$ python -q
>>> import numpy as np
>>> from numpy import linalg as LA
>>> np.set_printoptions(precision=2, suppress=True, linewidth=100)
>>> rd = lambda a: np.round(a, 2) + 0
>>> data = np.loadtxt("data.csv", delimiter=",")
>>> rd(data)
array([[ 1.  ,  0.  ,  0.  ,  0.  ,  0.  ,  0.  ],
       [ 0.  ,  0.81,  0.59,  0.  ,  0.  ,  0.  ],
       [ 0.  , -0.59,  0.81,  0.  ,  0.  ,  0.  ],
       [ 0.  ,  0.  ,  0.  ,  1.  ,  0.  ,  0.  ],
       [ 0.  ,  0.  ,  0.  ,  0.  ,  1.  ,  0.  ],
       [ 0.  ,  0.  ,  0.  ,  0.  ,  0.  ,  1.  ]])
>>> vec = np.array([-3, -1, -1, 2, 2, 0])
>>> rd(data @ np.ones(6))
array([1.  , 1.4 , 0.22, 1.  , 1.  , 1.  ])
>>> rd(data @ vec)
array([-3.  , -1.4 , -0.22,  2.  ,  2.  ,  0.  ])
>>> rd(np.einsum("ij,j->i", data, vec))
array([-3.  , -1.4 , -0.22,  2.  ,  2.  ,  0.  ])
>>> data @ np.eye(6)[3]
array([0., 0., 0., 1., 0., 0.])
>>> vec = np.array([0, 1, -1, 0, 1, 1])
>>> target = data @ vec
>>> beta, lr = np.zeros(6), 1 / LA.norm(data, 2) ** 2
>>> for i in range(30):
...     beta -= lr * data.T @ (data @ beta - target)
...     if i % 10 == 0: print(i, round(LA.norm(data @ beta - target), 2))
... 
0 0.0
10 0.0
20 0.0
>>> rd(LA.cond(data))
np.float64(1.0)
>>> A = np.load("out3.npy")
>>> A
array([[13,  8,  4],
       [ 8,  5,  2],
       [ 4,  2,  4]])
>>> Uu, sv, Vh = LA.svd(A)
>>> V = Vh[:(sv > 1e-8).sum()]
>>> rng = np.random.default_rng(72)
>>> vec = A[1] + -3 * A[0] + rng.integers(2) * np.eye(3)[1]
>>> vec
array([-31., -18., -10.])
>>> rd(LA.norm(vec - V.T @ V @ vec))
np.float64(0.82)
>>> rd(V.T @ V)
array([[ 0.7 ,  0.45,  0.08],
       [ 0.45,  0.32, -0.11],
       [ 0.08, -0.11,  0.98]])
>>> Uu, sv, Vh = LA.svd(A)
>>> rd(sv)
array([19.25,  2.75,  0.  ])
>>> other = Uu[:, :2] @ np.diag(sv[:2]) @ Vh[:2]
>>> print(rd(LA.norm(A - other) / LA.norm(A)))
0.0
>>> rd(np.abs(A - other).max())
np.float64(0.0)
>>> print(rd(other))
[[13.  8.  4.]
 [ 8.  5.  2.]
 [ 4.  2.  4.]]
>>> LA.matrix_rank(other)
np.int64(2)
>>> rank = LA.matrix_rank(other)
>>> print(rank)
2
>>> ns = LA.svd(other)[2][rank:].T
>>> rd(ns[:, 0] / ns[np.abs(ns[:, 0]).round(6).argmax(), 0])
array([-0.67,  1.  ,  0.17])
>>> print(rd(ns @ ns.T))
[[ 0.3  -0.45 -0.08]
 [-0.45  0.68  0.11]
 [-0.08  0.11  0.02]]
>>> rd(other @ ns)
array([[0.],
       [0.],
       [0.]])
>>> [int(LA.matrix_rank(other[:i])) for i in range(1, len(other) + 1)]
[1, 2, 2]
>>> np.allclose(other @ ns, 0)
True
>>> print(LA.matrix_rank(other.T @ other), LA.matrix_rank(other @ other.T))
2 2
>>> print([int(LA.matrix_rank(other[:, :j + 1])) for j in range(3)])
[1, 2, 2]
>>> X = np.loadtxt("sample3.csv", delimiter=",")
>>> X
array([[ -9.,   0.,   3.,   3.,   5.],
       [-12.,   4.,   4.,   1.,   0.],
       [-15.,   4.,   5.,   4.,   2.],
       [-15.,   3.,   5.,   4.,   3.]])
>>> Uu, sv = LA.svd(X)
Traceback (most recent call last):
  File "<python-input-44>", line 1, in <module>
    Uu, sv = LA.svd(X)
    ^^^^^^
ValueError: too many values to unpack (expected 2)
>>> Uu, sv, Vh = LA.svd(X, full_matrices=False)
>>> Uu.shape, sv.shape, Vh.shape
((4, 4), (4,), (4, 5))
>>> rd(np.sqrt((sv ** 2).sum())), rd(LA.norm(X))
(np.float64(29.51), np.float64(29.51))
>>> (sv > 1e-8).sum()
np.int64(4)
>>> rd(np.abs(Vh[0]))
array([0.89, 0.2 , 0.3 , 0.21, 0.16])
>>> rd(sv / sv[0])
array([1.  , 0.17, 0.04, 0.01])
>>> rd(np.cumsum(sv ** 2) / np.sum(sv ** 2))
array([0.97, 1.  , 1.  , 1.  ])
>>> rd(Vh @ Vh.T)
array([[1., 0., 0., 0.],
       [0., 1., 0., 0.],
       [0., 0., 1., 0.],
       [0., 0., 0., 1.]])
>>> rd(sv)
array([29.05,  5.06,  1.26,  0.22])
